>>> import numpy as np
>>> from numpy import linalg as LA
>>> np.set_printoptions(suppress=True, linewidth=200)
>>> def tidy(a):
...     return np.round(a, 2) + 0
... 
>>> J = np.load("data.npy")
>>> J
array([[3., 1., 1., 1., 1., 1.],
       [1., 3., 1., 1., 1., 1.],
       [1., 1., 3., 1., 1., 1.],
       [1., 1., 1., 3., 1., 1.],
       [1., 1., 1., 1., 3., 1.],
       [1., 1., 1., 1., 1., 3.]])
>>> # symmetric, so the eigenvalues are real
>>> L = LA.cholesky(J)
>>> tidy(np.diag(L) ** 2)
array([3.  , 2.67, 2.5 , 2.4 , 2.33, 2.29])
>>> tidy(J / np.sqrt(np.outer(np.diag(J), np.diag(J))))
array([[1.  , 0.33, 0.33, 0.33, 0.33, 0.33],
       [0.33, 1.  , 0.33, 0.33, 0.33, 0.33],
       [0.33, 0.33, 1.  , 0.33, 0.33, 0.33],
       [0.33, 0.33, 0.33, 1.  , 0.33, 0.33],
       [0.33, 0.33, 0.33, 0.33, 1.  , 0.33],
       [0.33, 0.33, 0.33, 0.33, 0.33, 1.  ]])
>>> tidy(L)
array([[1.73, 0.  , 0.  , 0.  , 0.  , 0.  ],
       [0.58, 1.63, 0.  , 0.  , 0.  , 0.  ],
       [0.58, 0.41, 1.58, 0.  , 0.  , 0.  ],
       [0.58, 0.41, 0.32, 1.55, 0.  , 0.  ],
       [0.58, 0.41, 0.32, 0.26, 1.53, 0.  ],
       [0.58, 0.41, 0.32, 0.26, 0.22, 1.51]])
>>> LA.eigvalsh(J).min() > 0
np.True_
>>> u = np.array([2, 0, 4, 0, 1, 2])
>>> out = J + np.outer(u, np.eye(6)[0])
>>> tidy(LA.det(out) / LA.det(J)), tidy(1 + LA.solve(J, u)[0])
(np.float64(1.44), np.float64(1.44))
>>> np.sort(np.abs(np.fft.fft(J[0]))), tidy(np.sort(LA.svd(J, compute_uv=False)))
(array([2., 2., 2., 2., 2., 8.]), array([2., 2., 2., 2., 2., 8.]))
>>> np.allclose(J @ J.T, J.T @ J)
True
>>> J[1] @ J[3]
np.float64(10.0)
>>> tidy(LA.norm(J[1], 1)), tidy(LA.norm(J[1], np.inf))
(np.float64(8.0), np.float64(3.0))
>>> tidy(LA.norm(J, 2))
np.float64(8.0)
>>> tidy(LA.norm(J, axis=1))
array([3.74, 3.74, 3.74, 3.74, 3.74, 3.74])
>>> tidy(LA.norm(J, 1)), tidy(LA.norm(J, np.inf))
(np.float64(8.0), np.float64(8.0))
>>> tidy(LA.norm(J[1] - J[3]))
np.float64(2.83)
>>> tidy(LA.norm(J, "nuc"))
np.float64(18.0)
>>> LA.norm(J, axis=1).argmax()
np.int64(0)
>>> M = np.load("arr.npy")
>>> M
array([[-4.44, -1.65,  0.32, -3.1 , -1.94, -5.  ],
       [ 1.85,  1.05,  0.15,  1.06,  0.66,  1.96],
       [-2.07, -0.63,  0.05, -0.93, -0.8 , -1.68],
       [ 2.  ,  0.77, -0.21,  1.28,  0.56,  2.49],
       [-7.5 , -3.62,  0.14, -5.73, -2.37, -8.2 ],
       [-2.03, -0.9 , -0.02, -1.28, -0.64, -2.47],
       [ 0.02,  0.52,  0.24,  0.02, -0.33,  0.06],
       [ 5.52,  2.48, -0.02,  4.25,  2.27,  6.2 ],
       [-3.57, -1.17,  0.45, -2.14, -1.53, -3.31],
       [-3.22, -0.87, -0.12, -1.71, -0.68, -2.76],
       [ 3.58,  1.03,  0.48,  2.14,  1.16,  3.62],
       [ 4.27,  1.61,  0.05,  3.14,  1.49,  4.5 ],
       [-4.67, -1.36, -0.15, -3.42, -1.09, -4.64],
       [ 1.42,  0.04, -0.2 ,  1.15,  0.23,  1.59],
       [ 2.01,  0.72, -0.36,  1.02,  0.65,  2.37],
       [ 2.28,  0.77, -0.44,  1.28,  0.32,  1.84],
       [ 0.53, -0.29, -0.02, -0.1 ,  0.22,  0.65],
       [-2.66, -0.99,  0.02, -1.5 , -1.06, -2.99],
       [ 1.8 ,  1.19, -0.21,  0.99,  0.76,  1.59],
       [-0.11, -0.41,  0.12, -0.32, -0.34, -0.13],
       [ 0.3 ,  0.53, -0.24, -0.04,  0.39,  0.32],
       [ 1.48,  0.39,  0.27,  1.24,  0.43,  1.22],
       [-2.53, -0.2 ,  0.22, -1.44, -1.19, -2.87]])
>>> u, r1 = M[18], M[7]
>>> tidy(u @ u)
np.float64(8.79)
>>> p = (u @ r1) / (u @ u) * u
>>> tidy((r1 - p) @ u)
np.float64(0.0)
